>>> import numpy as np
>>> import numpy.linalg as la
>>> np.set_printoptions(suppress=True, linewidth=140)
>>> rnd = lambda a: np.round(a, 2) + 0
>>> X = np.load("x.npy")
>>> X
array([[ 1.05,  2.  , -3.  ],
       [ 0.  , -3.95,  0.  ],
       [ 1.  ,  2.  , -2.95]])
>>> O, evecs = la.qr(X[:, :2])[0], la.qr(X[:, 2:])[0]
>>> sv = la.svd(O.T @ evecs, compute_uv=False)
>>> rnd(np.degrees(np.arccos(sv.clip(0, 1))))
array([0.92])
>>> rnd(sv)
array([1.])
>>> m1 = np.loadtxt("a.csv", delimiter=",")
>>> m1
array([[2., 3., 0., 0.],
       [2., 3., 0., 0.],
       [1., 0., 3., 2.],
       [1., 2., 0., 1.]])
>>> rnd(la.norm(m1, 2) / la.norm(m1))
np.float64(0.83)
>>> np.argsort(-la.norm(m1, axis=0).round(6), kind="stable")[:3]
array([1, 0, 2])
>>> np.allclose(m1, m1.T)
False
>>> rnd(np.sort(np.abs(la.eigvals(m1))))
array([0., 1., 3., 5.])
>>> rnd(la.det(m1))
np.float64(0.0)
>>> np.trace(m1)
np.float64(9.0)
>>> rnd(np.trace(la.pinv(m1) @ m1))
np.float64(3.0)
>>> np.allclose(m1[:-1].T @ la.lstsq(m1[:-1].T, m1[-1])[0], m1[-1])
False
>>> rnd(m1 @ la.pinv(m1) @ m1)
array([[2., 3., 0., 0.],
       [2., 3., 0., 0.],
       [1., 0., 3., 2.],
       [1., 2., 0., 1.]])
>>> np.abs(np.diag(la.qr(m1)[1])) > 1e-9
array([ True,  True,  True, False])
>>> A = np.diag(np.array([5, 4, 8]))
>>> A
array([[5, 0, 0],
       [0, 4, 0],
       [0, 0, 8]])
>>> vals, evecs = la.eigvalsh(A)
Traceback (most recent call last):
  File "<python-input-24>", line 1, in <module>
    vals, evecs = la.eigvalsh(A)
    ^^^^^^^^^^^
ValueError: too many values to unpack (expected 2)
>>> vals, evecs = la.eigh(A)
>>> rnd(la.eigvalsh(A + 4 * np.eye(3)))
array([ 8.,  9., 12.])
>>> evecs @ np.diag(vals) @ evecs.T
array([[5., 0., 0.],
       [0., 4., 0.],
       [0., 0., 8.]])
>>> rnd(la.eigvalsh(A @ A))
array([16., 25., 64.])
>>> evecs.T @ A @ evecs
array([[4., 0., 0.],
       [0., 5., 0.],
       [0., 0., 8.]])
>>> np.unique(vals.round(6) + 0, return_counts=True)[1]
array([1, 1, 1])
>>> (vals > 1e-8).sum(), (vals < -1e-8).sum()
(np.int64(3), np.int64(0))
>>> rnd(la.svd(A, compute_uv=False))
array([8., 5., 4.])
>>> A @ A.T
array([[25,  0,  0],
       [ 0, 16,  0],
       [ 0,  0, 64]])
>>> rnd(la.pinv(A))
array([[0.2 , 0.  , 0.  ],
       [0.  , 0.25, 0.  ],
       [0.  , 0.  , 0.12]])
>>> rnd(la.norm(A, axis=0))
array([5., 4., 8.])
>>> Lm = la.cholesky(A)
>>> A / np.sqrt(np.outer(np.diag(A), np.diag(A)))
array([[1., 0., 0.],
       [0., 1., 0.],
       [0., 0., 1.]])
>>> rnd(np.diag(Lm) ** 2)
array([5., 4., 8.])
>>> rnd(Lm)
array([[2.24, 0.  , 0.  ],
       [0.  , 2.  , 0.  ],
       [0.  , 0.  , 2.83]])
>>> vec = np.ones(3)
>>> for _ in range(4):
...     vec = A @ vec
...     vec /= la.norm(vec)
...     print(round(vec @ A @ vec, 2))
... 
6.68
7.42
7.78
7.92
>>> rnd(vec)
array([0.15, 0.06, 0.99])
>>> W0 = np.load("layer9.npy")
>>> W0
array([[-1.99, -2.04,  1.  ],
       [-2.02, -2.01,  1.04],
       [-1.93, -2.01,  1.  ],
       [-1.96, -2.02,  1.05],
       [-2.12, -1.97,  1.01],
       [-2.01, -2.03,  1.02],
       [-2.  , -2.01,  1.03],
       [-2.06, -1.95,  0.93],
       [-1.98, -2.01,  1.04],
       [-1.98, -1.97,  0.94],
       [-2.09, -2.01,  0.9 ],
       [-1.85, -1.99,  0.98],
       [-1.93, -2.  ,  1.01],
       [ 2.98,  1.98, -3.01],
       [ 2.94,  2.04, -3.  ],
       [ 3.02,  2.05, -2.97],
       [ 3.06,  1.98, -2.93],
       [ 3.  ,  2.07, -3.01],
       [ 3.01,  2.03, -2.98],
       [ 3.02,  1.98, -3.02],
       [ 3.07,  2.  , -3.02],
       [ 3.01,  1.93, -2.97],
       [ 3.04,  2.01, -2.96],
       [ 3.06,  1.99, -2.99],
       [ 2.95,  1.99, -3.04],
       [ 2.92,  2.03, -2.93]])
>>> vec = np.array([-1, -5, 5])
>>> target = W0 @ vec
>>> rnd(la.solve(W0.T @ W0, W0.T @ target))
array([-1., -5.,  5.])
>>> rnd(la.pinv(W0) @ W0)
array([[1., 0., 0.],
       [0., 1., 0.],
       [0., 0., 1.]])
>>> rnd(la.lstsq(W0, target)[0])
array([-1., -5.,  5.])
>>> rng = np.random.default_rng(648)
>>> target = target + 0.1 * rng.normal(size=26)
>>> rnd(target)
array([ 17.23,  17.42,  17.02,  17.21,  16.88,  17.2 ,  17.19,  16.33,  17.1 ,  16.48,  16.7 ,  16.82,  17.08, -27.71, -28.29, -28.09,
       -27.62, -28.26, -28.04, -27.93, -28.31, -27.56, -28.06, -28.08, -28.14, -27.56])
>>> b, *_ = la.lstsq(W0, target)
>>> rnd(la.norm(target - W0 @ b))
np.float64(0.56)
>>> rnd(W0.T @ (target - W0 @ b))
array([0., 0., 0.])
>>> [round(float(la.norm(la.solve(W0.T @ W0 + lam * np.eye(3), W0.T @ target))), 2) for lam in (0, 1, 10, 100)]
[7.19, 5.97, 5.83, 4.75]
